$ python -q
>>> import numpy as np
>>> np.set_printoptions(precision=1, suppress=True, linewidth=200, legacy="1.25")
>>> rnd = lambda a: np.round(a, 1) + 0
>>> E = np.loadtxt("block7.csv", delimiter=",")
>>> rnd(E)
array([[ 1.4, -0.3, -0.5, -0.1, -0.4,  0.2,  1.2],
       [-0.3,  2.6, -0.1,  0.5, -0.4,  0.4,  0. ],
       [-0.5, -0.1,  1.9,  0.5, -0.6, -1. ,  0.3],
       [-0.1,  0.5,  0.5,  1.8,  0.3, -0.2,  0.1],
       [-0.4, -0.4, -0.6,  0.3,  1.8, -0.5, -0.5],
       [ 0.2,  0.4, -1. , -0.2, -0.5,  1.1, -0.3],
       [ 1.2,  0. ,  0.3,  0.1, -0.5, -0.3,  1.3]])
>>> left, sigma, Vt = np.linalg.svd(E)
>>> rnd(sigma)
array([3., 3., 3., 2., 1., 0., 0.])
>>> M2 = left[:, :5] @ np.diag(sigma[:5]) @ Vt[:5]
>>> rnd(np.linalg.norm(E - M2) / np.linalg.norm(E))
0.0
>>> rnd(np.linalg.norm(E - M2, 2)), rnd(sigma[5])
(0.0, 0.0)
>>> np.linalg.matrix_rank(E, rtol=0.05)
5
>>> rnd(np.abs(E - M2).max())
0.0
>>> M2 = np.array([[2], [4], [4], [8], [1], [5], [1], [2]])
>>> data = np.block([[np.zeros((8, 8)), M2], [M2.T, np.zeros((1, 1))]])
>>> data
array([[0., 0., 0., 0., 0., 0., 0., 0., 2.],
       [0., 0., 0., 0., 0., 0., 0., 0., 4.],
       [0., 0., 0., 0., 0., 0., 0., 0., 4.],
       [0., 0., 0., 0., 0., 0., 0., 0., 8.],
       [0., 0., 0., 0., 0., 0., 0., 0., 1.],
       [0., 0., 0., 0., 0., 0., 0., 0., 5.],
       [0., 0., 0., 0., 0., 0., 0., 0., 1.],
       [0., 0., 0., 0., 0., 0., 0., 0., 2.],
       [2., 4., 4., 8., 1., 5., 1., 2., 0.]])
>>> # equal to its transpose
>>> np.argsort(-np.linalg.norm(data, axis=0).round(6), kind="stable")[:3]
array([8, 3, 5])
>>> np.linalg.cond(data) > 100
True
>>> rnd(np.linalg.norm(data, 2) / np.linalg.norm(data))
0.7
>>> ang = np.radians(45)
>>> r_ = np.eye(9)
>>> r_[4, 4] = r_[8, 8] = np.cos(ang)
>>> r_[4, 8], r_[8, 4] = -np.sin(ang), np.sin(ang)
>>> rnd(r_)
array([[ 1. ,  0. ,  0. ,  0. ,  0. ,  0. ,  0. ,  0. ,  0. ],
       [ 0. ,  1. ,  0. ,  0. ,  0. ,  0. ,  0. ,  0. ,  0. ],
       [ 0. ,  0. ,  1. ,  0. ,  0. ,  0. ,  0. ,  0. ,  0. ],
       [ 0. ,  0. ,  0. ,  1. ,  0. ,  0. ,  0. ,  0. ,  0. ],
       [ 0. ,  0. ,  0. ,  0. ,  0.7,  0. ,  0. ,  0. , -0.7],
       [ 0. ,  0. ,  0. ,  0. ,  0. ,  1. ,  0. ,  0. ,  0. ],
       [ 0. ,  0. ,  0. ,  0. ,  0. ,  0. ,  1. ,  0. ,  0. ],
       [ 0. ,  0. ,  0. ,  0. ,  0. ,  0. ,  0. ,  1. ,  0. ],
       [ 0. ,  0. ,  0. ,  0. ,  0.7,  0. ,  0. ,  0. ,  0.7]])
>>> M2 = data @ r_.T
>>> rnd(M2)
array([[ 0. ,  0. ,  0. ,  0. , -1.4,  0. ,  0. ,  0. ,  1.4],
       [ 0. ,  0. ,  0. ,  0. , -2.8,  0. ,  0. ,  0. ,  2.8],
       [ 0. ,  0. ,  0. ,  0. , -2.8,  0. ,  0. ,  0. ,  2.8],
       [ 0. ,  0. ,  0. ,  0. , -5.7,  0. ,  0. ,  0. ,  5.7],
       [ 0. ,  0. ,  0. ,  0. , -0.7,  0. ,  0. ,  0. ,  0.7],
       [ 0. ,  0. ,  0. ,  0. , -3.5,  0. ,  0. ,  0. ,  3.5],
       [ 0. ,  0. ,  0. ,  0. , -0.7,  0. ,  0. ,  0. ,  0.7],
       [ 0. ,  0. ,  0. ,  0. , -1.4,  0. ,  0. ,  0. ,  1.4],
       [ 2. ,  4. ,  4. ,  8. ,  0.7,  5. ,  1. ,  2. ,  0.7]])
>>> rnd(np.linalg.det(r_)), rnd(np.trace(r_))
(1.0, 8.4)
>>> rnd(np.abs(M2 - data).max(axis=0))
array([0. , 0. , 0. , 0. , 5.7, 0. , 0. , 0. , 2.3])
>>> arr = np.load("dump.npy")
>>> arr
array([[-2.,  0., -3.,  0.,  0., -3.],
       [ 0., -2.,  0., -3., -3.,  0.],
       [-3.,  0., -2.,  0.,  0., -3.],
       [ 0., -3.,  0., -2., -3.,  0.],
       [ 0., -3.,  0., -3., -2.,  0.],
       [-3.,  0., -3.,  0.,  0., -2.]])
>>> left, sigma = np.linalg.svd(arr)
Traceback (most recent call last):
  File "<python-input-30>", line 1, in <module>
    left, sigma = np.linalg.svd(arr)
    ^^^^^^^^^^^
ValueError: too many values to unpack (expected 2)
>>> left, sigma, Vt = np.linalg.svd(arr, full_matrices=False)
>>> rnd(Vt @ Vt.T)
array([[1., 0., 0., 0., 0., 0.],
       [0., 1., 0., 0., 0., 0.],
       [0., 0., 1., 0., 0., 0.],
       [0., 0., 0., 1., 0., 0.],
       [0., 0., 0., 0., 1., 0.],
       [0., 0., 0., 0., 0., 1.]])
>>> rnd(left.T @ arr @ Vt.T)
array([[8., 0., 0., 0., 0., 0.],
       [0., 8., 0., 0., 0., 0.],
       [0., 0., 1., 0., 0., 0.],
       [0., 0., 0., 1., 0., 0.],
       [0., 0., 0., 0., 1., 0.],
       [0., 0., 0., 0., 0., 1.]])
>>> rnd(sigma)
array([8., 8., 1., 1., 1., 1.])
>>> rnd(np.cumsum(sigma ** 2) / np.sum(sigma ** 2))
array([0.5, 1. , 1. , 1. , 1. , 1. ])
